% ipython --no-banner

In [1]: import numpy as np

In [2]: np.set_printoptions(suppress=True, linewidth=100)

In [3]: F = np.load("w.npy")

In [4]: F.round(2)
Out[4]: 
array([[ 0.97,  0.13, -0.03,  0.18,  0.03],
       [ 0.13,  0.35,  0.13, -0.91, -0.13],
       [-0.03,  0.13,  0.97,  0.18,  0.03],
       [ 0.18, -0.91,  0.18, -0.27, -0.18],
       [ 0.03, -0.13,  0.03, -0.18,  0.97]])

In [5]: rng = np.random.default_rng(24860)

In [6]: z = rng.permutation(5)

In [7]: z
Out[7]: array([0, 1, 4, 3, 2])

In [8]: A2 = F[z][:, z]

In [9]: round(float(np.linalg.det(A2)), 2), round(float(np.linalg.det(F[z])), 2)
Out[9]: (-1.0, 1.0)

In [10]: A2.round(2)
Out[10]: 
array([[ 0.97,  0.13,  0.03,  0.18, -0.03],
       [ 0.13,  0.35, -0.13, -0.91,  0.13],
       [ 0.03, -0.13,  0.97, -0.18,  0.03],
       [ 0.18, -0.91, -0.18, -0.27,  0.18],
       [-0.03,  0.13,  0.03,  0.18,  0.97]])

In [11]: w, vecs = np.linalg.eigh(A2)

In [12]: np.round(np.linalg.eigvalsh(A2 @ A2), 2)
Out[12]: array([1., 1., 1., 1., 1.])

In [13]: np.round(vecs.T @ A2 @ vecs, 2) + 0
Out[13]: 
array([[-1.,  0.,  0.,  0.,  0.],
       [ 0.,  1.,  0.,  0.,  0.],
       [ 0.,  0.,  1.,  0.,  0.],
       [ 0.,  0.,  0.,  1.,  0.],
       [ 0.,  0.,  0.,  0.,  1.]])

In [14]: np.unique(w.round(6) + 0, return_counts=True)[1]
Out[14]: array([1, 4])

In [15]: (w > 1e-8).sum(), (w < -1e-8).sum()
Out[15]: (np.int64(4), np.int64(1))

In [16]: A2 = np.array([[0, -2, -2], [0, -2, -1]])

In [17]: A = A2.T @ A2

In [18]: A
Out[18]: 
array([[0, 0, 0],
       [0, 8, 6],
       [0, 6, 5]])

In [19]: vec = np.array([2, 1, 1, 0, 1])

In [20]: np.round(np.abs(np.linalg.eigvals(F)), 2)
Out[20]: array([1., 1., 1., 1., 1.])

In [21]: round(np.linalg.det(F), 2)
Out[21]: np.float64(-1.0)

In [22]: 5 - np.linalg.matrix_rank(F - np.eye(5), tol=1e-8)
Out[22]: np.int64(4)

In [23]: w, vecs = np.linalg.eigh(A)

In [24]: np.round(vecs.T @ vecs, 2) + 0
Out[24]: 
array([[1., 0., 0.],
       [0., 1., 0.],
       [0., 0., 1.]])

In [25]: w.round(2)
Out[25]: array([ 0.  ,  0.32, 12.68])

In [26]: np.round(np.abs(vecs[:, -1]), 2)
Out[26]: array([0.  , 0.79, 0.62])

In [27]: A2 = np.array([[1, 0], [1, 1]])

In [28]: W0 = np.block([[np.zeros((2, 2)), A2], [A2.T, np.zeros((2, 2))]])

In [29]: W0
Out[29]: 
array([[0., 0., 1., 0.],
       [0., 0., 1., 1.],
       [1., 1., 0., 0.],
       [0., 1., 0., 0.]])

In [30]: W0.reshape(-1, 2)
Out[30]: 
array([[0., 0.],
       [1., 0.],
       [0., 0.],
       [1., 1.],
       [1., 1.],
       [0., 0.],
       [0., 1.],
       [0., 0.]])

In [31]: blk = W0.reshape(4, 2, -1)

In [32]: blk.sum(axis=1)
Out[32]: 
array([[1., 0.],
       [1., 1.],
       [1., 1.],
       [0., 1.]])

In [33]: blk.shape
Out[33]: (4, 2, 2)

In [34]: np.einsum("ihd,jhd->hij", blk, blk).shape
Out[34]: (2, 4, 4)

In [35]: np.einsum("ihd,ihd->ih", blk, blk)
Out[35]: 
array([[0., 1.],
       [0., 2.],
       [2., 0.],
       [1., 0.]])

In [36]: [round(float(np.linalg.det(W0[:i, :i])), 2) + 0 for i in range(1, 5)]
Out[36]: [0.0, 0.0, 0.0, 1.0]

In [37]: w, vecs = np.linalg.eig(W0)

In [38]: round(float(np.prod(w)), 2)
Out[38]: 1.0

In [39]: np.round(np.sort(np.linalg.eigvals(W0.T)), 2)
Out[39]: array([-1.62, -0.62,  0.62,  1.62])

In [40]: w.round(2)
Out[40]: array([-1.62, -0.62,  1.62,  0.62])

In [41]: q, r_ = np.linalg.qr(W0)

In [42]: np.round(q @ r_, 2) + 0
Out[42]: 
array([[0., 0., 1., 0.],
       [0., 0., 1., 1.],
       [1., 1., 0., 0.],
       [0., 1., 0., 0.]])

In [43]: np.round(np.abs(np.diag(r_)), 2)
Out[43]: array([1.  , 1.  , 1.41, 0.71])

In [44]: abs(r_[0, 0]), round(float(np.linalg.norm(W0[:, 0])), 2)
Out[44]: (np.float64(1.0), 1.0)

In [45]: q.shape, r_.shape
Out[45]: ((4, 4), (4, 4))
